% python3 -q
>>> import numpy as np
>>> np.set_printoptions(precision=2, suppress=True, linewidth=100, floatmode="fixed")
>>> W0 = np.loadtxt("arr.csv", delimiter=",")
>>> W0.round(2) + 0
array([[-0.21,  0.15,  0.30, -0.05, -0.37, -0.75, -0.02, -0.17],
       [ 0.04, -0.07, -0.21, -0.23, -0.26, -0.12, -0.57,  0.70],
       [-0.58, -0.31, -0.20,  0.14, -0.06, -0.26,  0.35,  0.20],
       [-0.58,  0.19, -0.31,  0.07, -0.27,  0.34, -0.42, -0.40],
       [ 0.37, -0.60, -0.14,  0.46, -0.47,  0.00, -0.09, -0.22],
       [ 0.00, -0.41,  0.24, -0.76, -0.13,  0.10, -0.08, -0.32],
       [ 0.21, -0.01, -0.73, -0.22,  0.33, -0.42, -0.04, -0.29],
       [-0.08, -0.19,  0.34,  0.29,  0.53, -0.22, -0.60, -0.15],
       [-0.33, -0.53, -0.02, -0.06,  0.31,  0.10,  0.09,  0.16]])
>>> print(np.round(W0[:, 2] @ W0[:, 7], 2))
0.0
>>> np.round(np.linalg.pinv(W0), 2) + 0
array([[-0.21,  0.04, -0.58, -0.58,  0.37,  0.00,  0.21, -0.08, -0.33],
       [ 0.15, -0.07, -0.31,  0.19, -0.60, -0.41, -0.01, -0.19, -0.53],
       [ 0.30, -0.21, -0.20, -0.31, -0.14,  0.24, -0.73,  0.34, -0.02],
       [-0.05, -0.23,  0.14,  0.07,  0.46, -0.76, -0.22,  0.29, -0.06],
       [-0.37, -0.26, -0.06, -0.27, -0.47, -0.13,  0.33,  0.53,  0.31],
       [-0.75, -0.12, -0.26,  0.34,  0.00,  0.10, -0.42, -0.22,  0.10],
       [-0.02, -0.57,  0.35, -0.42, -0.09, -0.08, -0.04, -0.60,  0.09],
       [-0.17,  0.70,  0.20, -0.40, -0.22, -0.32, -0.29, -0.15,  0.16]])
>>> np.linalg.norm(W0, axis=0)
array([1.00, 1.00, 1.00, 1.00, 1.00, 1.00, 1.00, 1.00])
>>> print(np.round(W0 @ W0.T, 2) + 0)
[[ 0.89  0.01  0.18 -0.03 -0.01  0.08 -0.01  0.08 -0.23]
 [ 0.01  1.00 -0.01  0.00  0.00  0.00  0.00  0.00  0.01]
 [ 0.18 -0.01  0.72  0.04  0.02 -0.13  0.02 -0.13  0.37]
 [-0.03  0.00  0.04  0.99  0.00  0.02  0.00  0.02 -0.06]
 [-0.01  0.00  0.02  0.00  1.00  0.01  0.00  0.01 -0.02]
 [ 0.08  0.00 -0.13  0.02  0.01  0.94  0.01 -0.06  0.17]
 [-0.01  0.00  0.02  0.00  0.00  0.01  1.00  0.01 -0.02]
 [ 0.08  0.00 -0.13  0.02  0.01 -0.06  0.01  0.94  0.17]
 [-0.23  0.01  0.37 -0.06 -0.02  0.17 -0.02  0.17  0.53]]
>>> vec = np.array([-3, 1, -3, -1, -1, 0, -1, -2])
>>> rhs = W0 @ vec
>>> coef, lr = np.zeros(8), 1 / np.linalg.norm(W0, 2) ** 2
>>> for i in range(30):
...     coef -= lr * W0.T @ (W0 @ coef - rhs)
...     if i % 10 == 0: print(i, round(np.linalg.norm(W0 @ coef - rhs), 2))
... 
0 0.0
10 0.0
20 0.0
>>> print(coef.round(2) + 0)
[-3.00  1.00 -3.00 -1.00 -1.00  0.00 -1.00 -2.00]
>>> vec = np.array([5, 8, 2, 2, 7, 3, 5, 5])
>>> rhs = W0 @ vec
>>> np.round(np.linalg.pinv(W0) @ W0, 2) + 0
array([[1.00, 0.00, 0.00, 0.00, 0.00, 0.00, 0.00, 0.00],
       [0.00, 1.00, 0.00, 0.00, 0.00, 0.00, 0.00, 0.00],
       [0.00, 0.00, 1.00, 0.00, 0.00, 0.00, 0.00, 0.00],
       [0.00, 0.00, 0.00, 1.00, 0.00, 0.00, 0.00, 0.00],
       [0.00, 0.00, 0.00, 0.00, 1.00, 0.00, 0.00, 0.00],
       [0.00, 0.00, 0.00, 0.00, 0.00, 1.00, 0.00, 0.00],
       [0.00, 0.00, 0.00, 0.00, 0.00, 0.00, 1.00, 0.00],
       [0.00, 0.00, 0.00, 0.00, 0.00, 0.00, 0.00, 1.00]])
>>> rng = np.random.default_rng(8041)
>>> rhs = rhs + 0.3 * rng.normal(size=9)
>>> rhs
array([-4.99, -2.87, -4.27, -6.94, -7.37, -7.01, -1.12, -1.42, -2.48])
>>> coef, *_ = np.linalg.lstsq(W0, rhs)
>>> coef.round()
array([5.00, 8.00, 2.00, 2.00, 7.00, 3.00, 5.00, 5.00])
>>> data = np.load("sample6.npy")
>>> data
array([[8.00, 4.00, 0.00, 0.00, 0.00, 0.00, 0.00, 0.00, 0.00, 0.00],
       [4.00, 6.00, 4.00, 0.00, 0.00, 0.00, 0.00, 0.00, 0.00, 0.00],
       [0.00, 4.00, 9.00, 4.00, 0.00, 0.00, 0.00, 0.00, 0.00, 0.00],
       [0.00, 0.00, 4.00, 8.00, 4.00, 0.00, 0.00, 0.00, 0.00, 0.00],
       [0.00, 0.00, 0.00, 4.00, 6.00, 4.00, 0.00, 0.00, 0.00, 0.00],
       [0.00, 0.00, 0.00, 0.00, 4.00, 5.00, 4.00, 0.00, 0.00, 0.00],
       [0.00, 0.00, 0.00, 0.00, 0.00, 4.00, 3.00, 4.00, 0.00, 0.00],
       [0.00, 0.00, 0.00, 0.00, 0.00, 0.00, 4.00, 1.00, 4.00, 0.00],
       [0.00, 0.00, 0.00, 0.00, 0.00, 0.00, 0.00, 4.00, 5.00, 4.00],
       [0.00, 0.00, 0.00, 0.00, 0.00, 0.00, 0.00, 0.00, 4.00, 4.00]])
>>> U, sig, Vt = np.linalg.svd(data, full_matrices=False)
>>> np.cumsum(sig ** 2) / np.sum(sig ** 2)
array([0.34, 0.56, 0.73, 0.86, 0.94, 0.97, 0.99, 1.00, 1.00, 1.00])
>>> round(float(np.sqrt((sig ** 2).sum())), 2), np.round(np.linalg.norm(data), 2)
(25.4, np.float64(25.4))
>>> print(np.abs(U[:, 0]).round(6).argmax())
2
>>> print(np.round(U.T @ U, 2) + 0)
[[1.00 0.00 0.00 0.00 0.00 0.00 0.00 0.00 0.00 0.00]
 [0.00 1.00 0.00 0.00 0.00 0.00 0.00 0.00 0.00 0.00]
 [0.00 0.00 1.00 0.00 0.00 0.00 0.00 0.00 0.00 0.00]
 [0.00 0.00 0.00 1.00 0.00 0.00 0.00 0.00 0.00 0.00]
 [0.00 0.00 0.00 0.00 1.00 0.00 0.00 0.00 0.00 0.00]
 [0.00 0.00 0.00 0.00 0.00 1.00 0.00 0.00 0.00 0.00]
 [0.00 0.00 0.00 0.00 0.00 0.00 1.00 0.00 0.00 0.00]
 [0.00 0.00 0.00 0.00 0.00 0.00 0.00 1.00 0.00 0.00]
 [0.00 0.00 0.00 0.00 0.00 0.00 0.00 0.00 1.00 0.00]
 [0.00 0.00 0.00 0.00 0.00 0.00 0.00 0.00 0.00 1.00]]
>>> print((sig > 1e-8).sum())
10
>>> U.shape, sig.shape, Vt.shape
((10, 10), (10,), (10, 10))
>>> u, v = data[4], data[7]
>>> u @ v
np.float64(0.0)
>>> u @ u
np.float64(68.0)
>>> pr = (u @ v) / (u @ u) * u
>>> v - pr
array([0.00, 0.00, 0.00, 0.00, 0.00, 0.00, 4.00, 1.00, 4.00, 0.00])
>>> print(np.linalg.matrix_rank(np.outer(u, v)))
1
>>> round(np.linalg.norm(u + v) ** 2 + np.linalg.norm(u - v) ** 2, 2)
np.float64(202.0)
>>> q, r_ = np.linalg.qr(data)
>>> round(abs(r_[0, 0]), 2), round(np.linalg.norm(data[:, 0]), 2)
(np.float64(8.94), np.float64(8.94))
>>> q.shape, r_.shape
((10, 10), (10, 10))
>>> np.trace(q @ q.T)
np.float64(10.0)
>>> vec = np.array([3, 4, -6, -1, 3, -9, -8, 1, -9, 5])
>>> rhs = data @ vec
>>> rhs
array([ 40.00,  12.00, -42.00, -20.00, -22.00, -65.00, -56.00, -67.00, -21.00, -16.00])
>>> np.linalg.solve(data, rhs + data[:, 6])
array([ 3.00,  4.00, -6.00, -1.00,  3.00, -9.00, -7.00,  1.00, -9.00,  5.00])
>>> np.linalg.solve(data, data[:, 7])
array([ 0.00,  0.00,  0.00,  0.00,  0.00,  0.00,  0.00,  1.00,  0.00, -0.00])
>>> np.linalg.solve(data, rhs)
array([ 3.00,  4.00, -6.00, -1.00,  3.00, -9.00, -8.00,  1.00, -9.00,  5.00])
>>> print(np.round(np.linalg.solve(data.T, data[2]), 2) + 0)
[0.00 0.00 1.00 0.00 0.00 0.00 0.00 0.00 0.00 0.00]
>>> K = np.load("x.npy")
>>> print(K)
[[ 19.30  -0.31   7.37  21.72  12.39  -2.31   2.88 -16.44 -21.58 -12.94]
 [  6.45 -25.70  21.91  21.54  32.21  14.45  20.10 -34.47 -21.83  -9.31]
 [ 19.79   9.62   2.29  31.87  16.87   2.70  -7.28 -26.02 -31.95  -7.85]
 [  8.38  12.06  -7.65  -8.22 -17.68 -13.68  -5.69  20.21   7.99  -4.27]
 [  3.86  29.70 -17.96   8.86  -8.85  -2.88 -25.42   2.00  -7.31   7.89]
 [  9.36 -43.78  30.89  -0.06  17.23  -1.35  39.63  -7.88   0.05 -23.15]
 [ -7.75  -6.06   3.45   7.66  14.94  12.95   1.21 -18.13  -8.08   5.65]
 [  0.37  22.19 -12.71  16.05   5.02   6.56 -21.13 -14.12 -15.78  10.46]
 [-19.98 -13.77   3.32 -18.17  -1.27   6.50   8.06   5.84  18.20   8.74]]
>>> [round(float(x), 2) for x in np.linalg.svd(K, compute_uv=False)[:3]]
[113.91, 94.35, 46.21]
>>> np.argsort(-np.linalg.norm(K, axis=0).round(6), kind="stable")[:3]
array([1, 6, 7])
>>> np.round(np.linalg.norm(K, 2) / np.linalg.norm(K), 2)
np.float64(0.74)
>>> u = np.array([7, 3])
>>> np.cross(K[5, :3], K[3, :3])
array([-37.62, 330.46, 479.76])
>>> np.polyval(u, K[5])
array([  68.52, -303.46,  219.23,    2.58,  123.61,   -6.45,  280.41,  -52.16,    3.35, -159.05])
>>> np.convolve(K[5], u)
array([  65.52, -278.38,   84.89,   92.25,  120.43,   42.24,  273.36,   63.73,  -23.29, -161.90,
        -69.45])
>>> U, sig, Vt = np.linalg.svd(K)
>>> np.argmax(sig[:-1] / (sig[1:] + 1e-6)) + 1
np.int64(3)
>>> sig
array([113.91,  94.35,  46.21,   1.53,   0.89,   0.86,   0.76,   0.54,   0.12])
>>> M2 = U[:, :3] @ np.diag(sig[:3]) @ Vt[:3]
>>> round(float(np.linalg.norm(K - M2, 2)), 2), round(float(sig[3]), 2)
(1.53, 1.53)
>>> np.linalg.matrix_rank(K, rtol=0.05)
np.int64(3)
>>> np.linalg.matrix_rank(M2)
np.int64(3)
>>> round(float(np.abs(K - M2).max()), 2)
0.58
>>> u, v = K[1], K[2]
>>> round(float(u @ v), 2)
2720.6
>>> pr = (u @ v) / (u @ u) * u
>>> round(np.linalg.norm(u + v) ** 2 + np.linalg.norm(u - v) ** 2, 2)
np.float64(17314.59)
>>> np.linalg.matrix_rank(np.outer(u, v))
np.int64(1)
>>> F = np.loadtxt("case2.csv", delimiter=",")
>>> F
array([[ 0.96, -0.20, -0.20],
       [-0.20,  0.02, -0.98],
       [-0.20, -0.98,  0.02]])
>>> U, sig, Vt = np.linalg.svd(F, full_matrices=False)
>>> round(np.sqrt((sig ** 2).sum()), 2), round(np.linalg.norm(F), 2)
(np.float64(1.73), np.float64(1.73))
>>> np.round(U.T @ U, 2) + 0
array([[1.00, 0.00, 0.00],
       [0.00, 1.00, 0.00],
       [0.00, 0.00, 1.00]])
>>> np.allclose(U * sig @ Vt, F)
True
>>> (sig > 1e-8).sum()
np.int64(3)
>>> U.shape, sig.shape, Vt.shape
((3, 3), (3,), (3, 3))
>>> Vt @ Vt.T
array([[1.00, 0.00, 0.00],
       [0.00, 1.00, 0.00],
       [0.00, 0.00, 1.00]])
>>> E = np.load("test7.npy")
>>> E
array([[40,  0,  1],
       [ 1, 58, -2],
       [ 3, -1, -1]])
>>> P = np.triu(np.array([[2, 2, 1], [0, 2, 3], [3, 1, 1]]), 1) + np.eye(3)
>>> M2 = P @ E @ np.linalg.inv(P)
>>> np.linalg.matrix_rank(M2)
np.int64(3)
>>> np.trace(M2), np.trace(E)
(np.float64(97.0), np.int64(97))
>>> z = rng.permutation(3)
>>> M2 = E[:, z] * rng.choice([-1, 1], 3)
>>> M2
array([[ 1, 40,  0],
       [-2,  1, 58],
       [-1,  3, -1]])
>>> U, _, Vt = np.linalg.svd(E.T @ M2)
>>> np.round(np.linalg.lstsq(E, M2)[0], 2) + 0
array([[0.00, 1.00, 0.00],
       [0.00, 0.00, 1.00],
       [1.00, 0.00, 0.00]])
>>> print(z)
[2 0 1]
